$ python3 -q
>>> import numpy as np
>>> np.set_printoptions(suppress=True, linewidth=200)
>>> arr = np.load("x.npy")
>>> arr.round(3)
array([[ 3.586,  2.307, -2.612],
       [ 2.604, -3.049, -2.987],
       [-2.807,  2.747,  3.095],
       [ 3.75 , -0.078, -3.306],
       [-2.546,  3.128,  2.955],
       [ 1.456, -4.22 , -2.251],
       [-2.175, -4.414,  0.889],
       [-3.797, -0.503,  3.214],
       [ 3.585, -0.93 , -3.359],
       [-3.289,  1.81 ,  3.302]])
>>> # rows and columns are dependent
>>> cov = np.cov(arr, rowvar=False)
>>> np.round(np.polyfit(arr[:, 1], arr[:, 2], 1), 3)
array([0.466, 0.043])
>>> np.round(np.median(arr, axis=0), 3)
array([-0.359, -0.291, -0.681])
>>> cov.round(3)
array([[10.332, -2.16 , -9.559],
       [-2.16 ,  8.068,  3.756],
       [-9.559,  3.756,  9.249]])
>>> np.round(arr.std(axis=0), 3)
array([3.049, 2.695, 2.885])
>>> Z = 5 * np.array([[1.1, 0.3, 0.2, 1.1, -0.6, 0.9, 0.7],
...     [0.7, -0.6, -0.7, -1.3, 0.2, 1.3, 1.9]])
>>> rng = np.random.default_rng(85)
>>> labels = rng.integers(0, 2, 16)
>>> W0 = Z[labels] + rng.normal(size=(16, 7))
>>> W0.round(3)
array([[ 2.576, -3.344, -3.304, -6.773, -0.175,  8.378,  9.046],
       [ 4.131,  0.65 , -0.093,  3.325, -2.792,  5.325,  2.07 ],
       [ 3.277, -2.844, -2.439, -6.98 ,  2.449,  5.855,  8.534],
       [ 4.741,  2.076,  1.168,  6.003, -3.759,  4.099,  2.906],
       [ 3.556, -3.002, -3.519, -7.932, -0.122,  7.129,  9.765],
       [ 7.744,  2.285,  0.671,  5.476, -2.897,  7.044,  3.832],
       [ 1.647, -2.247, -3.484, -6.2  ,  0.513,  4.479, 11.922],
       [ 6.213,  1.389,  1.197,  4.845, -2.304,  4.23 ,  4.413],
       [ 4.503,  2.941,  3.778,  4.11 , -3.863,  5.741,  2.841],
       [ 0.829, -4.564, -3.231, -4.558,  1.003,  5.985,  9.477],
       [ 3.833, -3.66 , -2.75 , -7.018,  0.14 ,  4.296, 10.361],
       [ 1.062, -3.149, -3.859, -8.809,  0.733,  7.434,  9.683],
       [ 6.507,  1.533,  4.233,  7.127, -2.725,  5.503,  2.52 ],
       [ 4.053,  1.182,  0.622,  5.14 , -2.965,  4.206,  3.182],
       [ 5.591,  1.462,  0.814,  6.013, -1.354,  5.992,  2.983],
       [ 3.57 , -2.955, -3.568, -7.05 ,  1.04 ,  7.384,  9.56 ]])
>>> labels = W0[:, 0] > np.median(W0[:, 0])
>>> u = W0[labels].mean(axis=0) - W0[~labels].mean(axis=0)
>>> (((W0 - W0.mean(axis=0)) @ u > 0) == labels).mean()
np.float64(1.0)
>>> labels.astype(int)
array([0, 1, 0, 1, 0, 1, 0, 1, 1, 0, 0, 0, 1, 1, 1, 0])
